>>> import numpy as np
>>> import numpy.linalg as la
>>> np.set_printoptions(precision=3, suppress=True, linewidth=200, sign=" ")
>>> M = np.maximum(np.array([[9, 1],
...     [6, 0],
...     [1, 3],
...     [3, 4],
...     [3, 6],
...     [8, 8],
...     [9, 4],
...     [1, 3],
...     [5, 2],
...     [7, 9],
...     [4, 3],
...     [9, 1],
...     [3, 8],
...     [8, 3],
...     [8, 7],
...     [7, 0],
...     [0, 2],
...     [5, 1]]) @ np.array([[0, -1, -3], [4, 4, 3]]) + np.array([1, 0, 3]), 0)
>>> M
array([[  5,   0,   0],
       [  1,   0,   0],
       [ 13,  11,   9],
       [ 17,  13,   6],
       [ 25,  21,  12],
       [ 33,  24,   3],
       [ 17,   7,   0],
       [ 13,  11,   9],
       [  9,   3,   0],
       [ 37,  29,   9],
       [ 13,   8,   0],
       [  5,   0,   0],
       [ 33,  29,  18],
       [ 13,   4,   0],
       [ 29,  20,   0],
       [  1,   0,   0],
       [  9,   8,   9],
       [  5,   0,   0]])
>>> # rows 2 and 7 are equal
>>> out = np.c_[M[:, :2] @ np.array([[1, 1], [0, 0]]), np.array([2, 0, -1, 1, 0, 3, 1, -3, 3, -2, -1, -3, -3, -2, 3, 0, -3, 1])]
>>> out
array([[ 5,  5,  2],
       [ 1,  1,  0],
       [13, 13, -1],
       [17, 17,  1],
       [25, 25,  0],
       [33, 33,  3],
       [17, 17,  1],
       [13, 13, -3],
       [ 9,  9,  3],
       [37, 37, -2],
       [13, 13, -1],
       [ 5,  5, -3],
       [33, 33, -3],
       [13, 13, -2],
       [29, 29,  3],
       [ 1,  1,  0],
       [ 9,  9, -3],
       [ 5,  5,  1]])
>>> np.round(la.lstsq(M, out[:, 0])[0], 3) + 0
array([ 1.,  0.,  0.])
>>> la.matrix_rank(np.c_[M, out])
np.int64(4)
>>> out = M / la.norm(M, axis=1, keepdims=True)
>>> G = out @ out.T
>>> G[10]
array([ 0.852,  0.852,  0.874,  0.958,  0.928,  0.994,  0.987,  0.874,  0.974,  0.976,  1.   ,  0.852,  0.912,  0.968,  0.999,  0.852,  0.789,  0.852])
>>> np.argwhere(np.triu(np.abs(G) > 0.95, 1))
array([[  0,   1],
       [  0,  11],
       [  0,  13],
       [  0,  15],
       [  0,  17],
       [  1,  11],
       [  1,  13],
       [  1,  15],
       [  1,  17],
       [  2,   3],
       [  2,   4],
       [  2,   7],
       [  2,   9],
       [  2,  12],
       [  2,  16],
       [  3,   4],
       [  3,   5],
       [  3,   7],
       [  3,   9],
       [  3,  10],
       [  3,  12],
       [  3,  14],
       [  4,   5],
       [  4,   7],
       [  4,   9],
       [  4,  12],
       [  4,  16],
       [  5,   6],
       [  5,   8],
       [  5,   9],
       [  5,  10],
       [  5,  14],
       [  6,   8],
       [  6,  10],
       [  6,  13],
       [  6,  14],
       [  7,   9],
       [  7,  12],
       [  7,  16],
       [  8,  10],
       [  8,  13],
       [  8,  14],
       [  9,  10],
       [  9,  12],
       [  9,  14],
       [ 10,  13],
       [ 10,  14],
       [ 11,  13],
       [ 11,  15],
       [ 11,  17],
       [ 12,  16],
       [ 13,  14],
       [ 13,  15],
       [ 13,  17],
       [ 15,  17]])
>>> (G - 2 * np.eye(18)).round(6).argmax(axis=1)
array([  1,   0,   7,   9,  12,  14,   8,   2,  13,   3,  14,   0,   4,   8,  10,   0,   2,   0])
